$ python -q
>>> import numpy as np
>>> from numpy import linalg as LA
>>> np.set_printoptions(precision=3, suppress=True, linewidth=160, sign=" ")
>>> other = np.array([[3, 3], [2, 2], [2, 1]])
>>> basis = np.array([[-6, -3, 6, -9], [8, -9, -1, -8]])
>>> rng = np.random.default_rng(46015)
>>> X = other @ basis + 0.3 * rng.normal(size=(3, 4))
>>> print(X)
[[  5.646 -35.751  14.714 -51.49 ]
 [  4.482 -23.998  10.062 -33.576]
 [ -4.207 -15.041  11.285 -26.179]]
>>> other = X + rng.integers(-2, 3, (3, 2)) @ rng.integers(-2, 3, (2, 4))
>>> print(other)
[[  6.646 -36.751  13.714 -52.49 ]
 [  2.482 -23.998  10.062 -33.576]
 [ -8.207 -13.041  13.285 -24.179]]
>>> print(other - X)
[[ 1. -1. -1. -1.]
 [-2.  0.  0.  0.]
 [-4.  2.  2.  2.]]
>>> print(LA.matrix_rank(other - X, tol=1e-8))
2
>>> print(np.abs(other - X).sum(axis=1))
[  4.   2.  10.]
>>> print(np.round(LA.svd(other - X, compute_uv=False), 3) + 0)
[ 5.82   1.458  0.   ]
>>> ang = np.radians(90)
>>> r_ = np.eye(4)
>>> r_[0, 0] = r_[2, 2] = np.cos(ang)
>>> r_[0, 2], r_[2, 0] = -np.sin(ang), np.sin(ang)
>>> print(r_.round(3) + 0)
[[ 0.  0. -1.  0.]
 [ 0.  1.  0.  0.]
 [ 1.  0.  0.  0.]
 [ 0.  0.  0.  1.]]
>>> other = X @ r_.T
>>> print(LA.svd(X, compute_uv=False), LA.svd(other, compute_uv=False))
[ 83.631   8.016   0.657] [ 83.631   8.016   0.657]
>>> T = np.stack([X, 4 * X, X[::-1]])
>>> print(LA.matrix_rank(T.reshape(3, -1)))
2
>>> print(LA.matrix_rank(T))
[ 3  3  3]
>>> print((T @ X.T).shape)
(3, 3, 3)
